$ python -q
>>> import numpy as np
>>> import numpy.linalg as la
>>> np.set_printoptions(precision=1, suppress=True, linewidth=160)
>>> rnd = lambda a: np.round(a, 1) + 0
>>> A = np.load("x.npy")
>>> A
array([[ -1.,   4.,   3.,  -4.],
       [ 17.,  -2.,  -9.,   8.],
       [-36.,  18.,  24., -18.],
       [-17.,   8.,   9.,  -2.]])
>>> rk = la.matrix_rank(A)
>>> rk
np.int64(3)
>>> N = la.svd(A)[2][rk:].T
>>> rnd(N @ N.T)
array([[ 0.1, -0.1,  0.3,  0.1],
       [-0.1,  0.1, -0.3, -0.1],
       [ 0.3, -0.3,  0.8,  0.2],
       [ 0.1, -0.1,  0.2,  0.1]])
>>> la.matrix_rank(A.T @ A), la.matrix_rank(A @ A.T)
(np.int64(3), np.int64(3))
>>> [int(la.matrix_rank(A[:i])) for i in range(1, len(A) + 1)]
[1, 2, 3, 3]
>>> rnd(N[:, 0] / N[np.abs(N[:, 0]).round(6).argmax(), 0])
array([ 0.3, -0.3,  1. ,  0.3])
>>> np.argsort(-la.norm(A, axis=0).round(6), kind="stable")[:3]
array([0, 2, 1])
>>> rnd(la.eigvals(A))
array([0., 7., 6., 6.])
>>> np.einsum("ii->", A)
np.float64(19.0)
>>> rnd(np.poly(A))
array([   1.,  -19.,  120., -252.,    0.])
>>> np.einsum("ij,ji->", A, A)
np.float64(121.0)
>>> rnd(la.det(A[::-1]))
np.float64(0.0)
>>> rnd(la.det(2 * A)), rnd(la.det(A))
(np.float64(0.0), np.float64(0.0))
>>> left, s, Vt = la.svd(A)
>>> vecs = Vt[:(s > 1e-8).sum()]
>>> rng = np.random.default_rng(743)
>>> x0 = A[0] + 5 * A[2] + rng.integers(2) * np.eye(4)[1]
>>> x0
array([-181.,   95.,  123.,  -94.])
>>> rnd(np.diag(vecs.T @ vecs))
array([0.9, 0.9, 0.2, 0.9])
>>> la.matrix_rank(np.vstack([A, x0]))
np.int64(4)
>>> rnd(la.norm(x0 - vecs.T @ vecs @ x0))
np.float64(0.3)
>>> np.allclose(vecs.T @ vecs @ x0, x0)
False
>>> x0 = np.array([2, 4, 3, 0])
>>> h1 = np.maximum(A @ x0, 0)
>>> np.maximum(A @ x0, 0) - np.maximum(-A @ x0, 0)
array([23., -1., 72., 25.])
>>> np.flatnonzero(h1 > 1e-9)
array([0, 2, 3])
>>> data = np.loadtxt("mat.csv", delimiter=",")
>>> rnd(data)
array([[-0.4, -0.2, -0.1,  0.1,  0.2,  0.2, -0.8],
       [ 0.1, -0.1,  0.2,  0.9, -0.1, -0.2,  0.1],
       [ 0.7,  0.1, -0.5,  0.2,  0.2,  0.4, -0.2],
       [ 0. , -0.2,  0.2,  0. , -0.8,  0.5,  0. ],
       [ 0.3,  0.5,  0.1,  0. , -0.4, -0.5, -0.5],
       [ 0.5, -0.7,  0.2, -0.2,  0. , -0.4, -0.2],
       [-0.3, -0.2, -0.8,  0.1, -0.3, -0.4,  0.1]])
>>> idx = rng.permutation(7)
>>> idx
array([2, 3, 5, 6, 0, 4, 1])
>>> Y = data[idx][:, idx]
>>> rnd(np.trace(Y))
np.float64(-1.8)
>>> x0 = np.array([8, 0, -4, 3, -6, 2, -7])
>>> y = data @ x0
>>> rnd(y)
array([2.3, 2. , 9.1, 5.2, 6.9, 3. , 1.9])
>>> rnd(la.solve(data, data[:, 2]))
array([0., 0., 1., 0., 0., 0., 0.])
>>> rnd(np.abs(la.eigvals(data)).max())
np.float64(1.0)
>>> rnd(data @ data)
array([[ 0.5,  0.3,  0.7, -0.4,  0. ,  0.1,  0.1],
       [ 0. , -0.1, -0.1, -0.1, -0.7,  0.7,  0. ],
       [-0.3, -0.4,  0.5,  0. , -0.1, -0.2, -0.6],
       [ 0.2, -0.8, -0.1, -0.3,  0.4,  0.3,  0.3],
       [-0.2,  0.1,  0.4,  0.6,  0.4,  0.5,  0.1],
       [-0.3,  0.3, -0.3, -0.5,  0.4,  0.4, -0.4],
       [-0.7,  0.1,  0.2, -0.3, -0.1, -0.1,  0.6]])
>>> assert data == data.T
Traceback (most recent call last):
  File "<python-input-45>", line 1, in <module>
    assert data == data.T
           ^^^^^^^^^^^^^^
ValueError: The truth value of an array with more than one element is ambiguous. Use a.any() or a.all()
>>> np.allclose(data, data.T)
False
>>> rnd(la.matrix_power(data, 2))
array([[ 0.5,  0.3,  0.7, -0.4,  0. ,  0.1,  0.1],
       [ 0. , -0.1, -0.1, -0.1, -0.7,  0.7,  0. ],
       [-0.3, -0.4,  0.5,  0. , -0.1, -0.2, -0.6],
       [ 0.2, -0.8, -0.1, -0.3,  0.4,  0.3,  0.3],
       [-0.2,  0.1,  0.4,  0.6,  0.4,  0.5,  0.1],
       [-0.3,  0.3, -0.3, -0.5,  0.4,  0.4, -0.4],
       [-0.7,  0.1,  0.2, -0.3, -0.1, -0.1,  0.6]])
>>> rnd(np.sort(np.abs(la.eigvals(data))))
array([1., 1., 1., 1., 1., 1., 1.])
>>> rnd(la.det(data))
np.float64(1.0)
>>> rnd(np.trace(data))
np.float64(-1.8)
>>> np.allclose(data @ data.T, data.T @ data)
True
>>> x0 = np.array([0, -1, -1, 1, 9, 7, -2])
>>> y = data @ x0
>>> c, lr = np.zeros(7), 1 / la.norm(data, 2) ** 2
>>> for i in range(300):
...     c -= lr * data.T @ (data @ c - y)
...     if i % 50 == 0: print(i, round(la.norm(data @ c - y), 1))
... 
0 0.0
50 0.0
100 0.0
150 0.0
200 0.0
250 0.0
>>> rnd(c)
array([ 0., -1., -1.,  1.,  9.,  7., -2.])
>>> rnd(la.cond(data))
np.float64(1.0)
>>> rnd(la.det(A))
np.float64(0.0)
>>> rnd(la.matrix_power(A, 4))
array([[ 4229.,  -914., -2019.,   914.],
       [ 8117., -2210., -4611.,  3506.],
       [-7776.,  3888.,  5184., -3888.],
       [-8117.,  3506.,  4611., -2210.]])
>>> np.allclose(A @ A.T, A.T @ A)
False
>>> np.allclose(A, A.T)
False
>>> rnd(np.sort(np.abs(la.eigvals(A))))
array([0., 6., 6., 7.])
>>> rnd(np.abs(la.eigvals(A)).max())
np.float64(7.0)
>>> la.determinant(A)
Traceback (most recent call last):
  File "<python-input-64>", line 1, in <module>
    la.determinant(A)
    ^^^^^^^^^^^^^^
AttributeError: module 'numpy.linalg' has no attribute 'determinant'
>>> np.trace(A)
np.float64(19.0)
>>> A @ A
array([[  29.,   10.,   -3.,  -10.],
       [ 137.,  -26.,  -75.,   62.],
       [-216.,  108.,  144., -108.],
       [-137.,   62.,   75.,  -26.]])
>>> arr = np.loadtxt("layer15.csv", delimiter=",")
>>> arr
array([[  5.,   0.,   0.,   0.,   0.,   0.,   0.,   0.],
       [  0.,  14., -15.,   6., -12.,   6., -12., -12.],
       [  0., -15.,  30., -10.,  20., -10.,  20.,  20.],
       [  0.,   6., -10.,   9.,  -8.,   4.,  -8.,  -8.],
       [  0., -12.,  20.,  -8.,  21.,  -8.,  16.,  16.],
       [  0.,   6., -10.,   4.,  -8.,   9.,  -8.,  -8.],
       [  0., -12.,  20.,  -8.,  16.,  -8.,  21.,  16.],
       [  0., -12.,  20.,  -8.,  16.,  -8.,  16.,  21.]])
>>> theta = np.radians(30)
>>> R = np.eye(8)
>>> R[6, 6] = R[5, 5] = np.cos(theta)
>>> R[6, 5], R[5, 6] = -np.sin(theta), np.sin(theta)
>>> rnd(R)
array([[ 1. ,  0. ,  0. ,  0. ,  0. ,  0. ,  0. ,  0. ],
       [ 0. ,  1. ,  0. ,  0. ,  0. ,  0. ,  0. ,  0. ],
       [ 0. ,  0. ,  1. ,  0. ,  0. ,  0. ,  0. ,  0. ],
       [ 0. ,  0. ,  0. ,  1. ,  0. ,  0. ,  0. ,  0. ],
       [ 0. ,  0. ,  0. ,  0. ,  1. ,  0. ,  0. ,  0. ],
       [ 0. ,  0. ,  0. ,  0. ,  0. ,  0.9,  0.5,  0. ],
       [ 0. ,  0. ,  0. ,  0. ,  0. , -0.5,  0.9,  0. ],
       [ 0. ,  0. ,  0. ,  0. ,  0. ,  0. ,  0. ,  1. ]])
>>> Y = arr @ R.T
>>> np.allclose(arr @ arr.T, Y @ Y.T)
True
>>> rnd(la.det(R)), rnd(np.trace(R))
(np.float64(1.0), np.float64(7.7))
>>> rnd(Y)
array([[  5. ,   0. ,   0. ,   0. ,   0. ,   0. ,   0. ,   0. ],
       [  0. ,  14. , -15. ,   6. , -12. ,  -0.8, -13.4, -12. ],
       [  0. , -15. ,  30. , -10. ,  20. ,   1.3,  22.3,  20. ],
       [  0. ,   6. , -10. ,   9. ,  -8. ,  -0.5,  -8.9,  -8. ],
       [  0. , -12. ,  20. ,  -8. ,  21. ,   1.1,  17.9,  16. ],
       [  0. ,   6. , -10. ,   4. ,  -8. ,   3.8, -11.4,  -8. ],
       [  0. , -12. ,  20. ,  -8. ,  16. ,   3.6,  22.2,  16. ],
       [  0. , -12. ,  20. ,  -8. ,  16. ,   1.1,  17.9,  21. ]])
>>> rnd(np.abs(Y - arr).max(axis=0))
array([ 0. ,  0. ,  0. ,  0. ,  0. , 11.6,  3.4,  0. ])
>>> rnd(la.svd(arr, compute_uv=False)), rnd(la.svd(Y, compute_uv=False))
(array([95.,  5.,  5.,  5.,  5.,  5.,  5.,  5.]), array([95.,  5.,  5.,  5.,  5.,  5.,  5.,  5.]))
